$ python -q
>>> import numpy as np
>>> import numpy.linalg as la
>>> np.set_printoptions(precision=2, suppress=True, linewidth=140, floatmode="fixed")
>>> tidy = lambda a: np.round(a, 2) + 0
>>> rng = np.random.default_rng(5689)
>>> lab = rng.integers(0, 2, 8)
>>> W0 = np.triu((lab[:, None] == lab) & (rng.random((8, 8)) < 0.8), 1).astype(int)
>>> W0 += W0.T
>>> W0
array([[0, 1, 0, 1, 1, 0, 0, 0],
       [1, 0, 0, 1, 0, 0, 0, 0],
       [0, 0, 0, 0, 0, 1, 1, 1],
       [1, 1, 0, 0, 0, 0, 0, 0],
       [1, 0, 0, 0, 0, 0, 0, 0],
       [0, 0, 1, 0, 0, 0, 1, 1],
       [0, 0, 1, 0, 0, 1, 0, 1],
       [0, 0, 1, 0, 0, 1, 1, 0]])
>>> W0 @ W0
array([[3, 1, 0, 1, 0, 0, 0, 0],
       [1, 2, 0, 1, 1, 0, 0, 0],
       [0, 0, 3, 0, 0, 2, 2, 2],
       [1, 1, 0, 2, 1, 0, 0, 0],
       [0, 1, 0, 1, 1, 0, 0, 0],
       [0, 0, 2, 0, 0, 3, 2, 2],
       [0, 0, 2, 0, 0, 2, 3, 2],
       [0, 0, 2, 0, 0, 2, 2, 3]])
>>> W0.sum(axis=0)
array([3, 2, 3, 2, 1, 3, 3, 3])
>>> low = np.diag(W0.sum(axis=1)) - W0
>>> low @ np.ones(8)
array([0.00, 0.00, 0.00, 0.00, 0.00, 0.00, 0.00, 0.00])
>>> vec = np.array([-1, 2, -3, 0, 1, -1, -1, 3])
>>> target = W0 @ vec
>>> target
array([ 3, -1,  1,  1, -1, -1, -1, -5])
>>> tidy(la.solve(W0, target))
array([-1.00,  2.00, -3.00,  0.00,  1.00, -1.00, -1.00,  3.00])
>>> tidy(la.solve(W0, W0[:, 4]))
array([0.00, 0.00, 0.00, 0.00, 1.00, 0.00, 0.00, 0.00])
>>> J = np.loadtxt("out13.csv", delimiter=",")
>>> J
array([[ 1.00,  1.00, -1.00, -1.00, -1.00, -1.00,  1.00,  1.00],
       [ 1.00,  1.00,  1.00,  1.00, -1.00, -1.00, -1.00, -1.00],
       [ 1.00,  1.00, -1.00, -1.00,  1.00,  1.00, -1.00, -1.00],
       [ 1.00, -1.00,  1.00, -1.00,  1.00, -1.00,  1.00, -1.00],
       [ 1.00, -1.00,  1.00, -1.00, -1.00,  1.00, -1.00,  1.00],
       [ 1.00,  1.00,  1.00,  1.00,  1.00,  1.00,  1.00,  1.00]])
>>> other = J / la.norm(J, axis=1, keepdims=True)
>>> gram = other @ other.T
>>> tidy(la.norm(other, axis=1))
array([1.00, 1.00, 1.00, 1.00, 1.00, 1.00])
>>> other = J + rng.integers(-2, 3, (6, 3)) @ rng.integers(-2, 3, (3, 8))
>>> other
array([[ -4.00,   3.00,   1.00,  -4.00,   1.00,  -3.00,  -2.00,  -1.00],
       [ -1.00,   0.00,   3.00,   1.00,   4.00,   0.00,   2.00,   3.00],
       [  1.00,   7.00,  -5.00,  -2.00,  -1.00,  -2.00,  -3.00, -11.00],
       [  0.00,  -3.00,   3.00,  -2.00,  -1.00,  -1.00,  -2.00,   1.00],
       [  9.00,  -3.00,  -3.00,   4.00,  -3.00,   4.00,   5.00,   3.00],
       [  9.00,  -1.00,  -3.00,   6.00,  -1.00,   4.00,   7.00,   3.00]])
>>> la.matrix_rank(other - J, tol=1e-8)
np.int64(3)
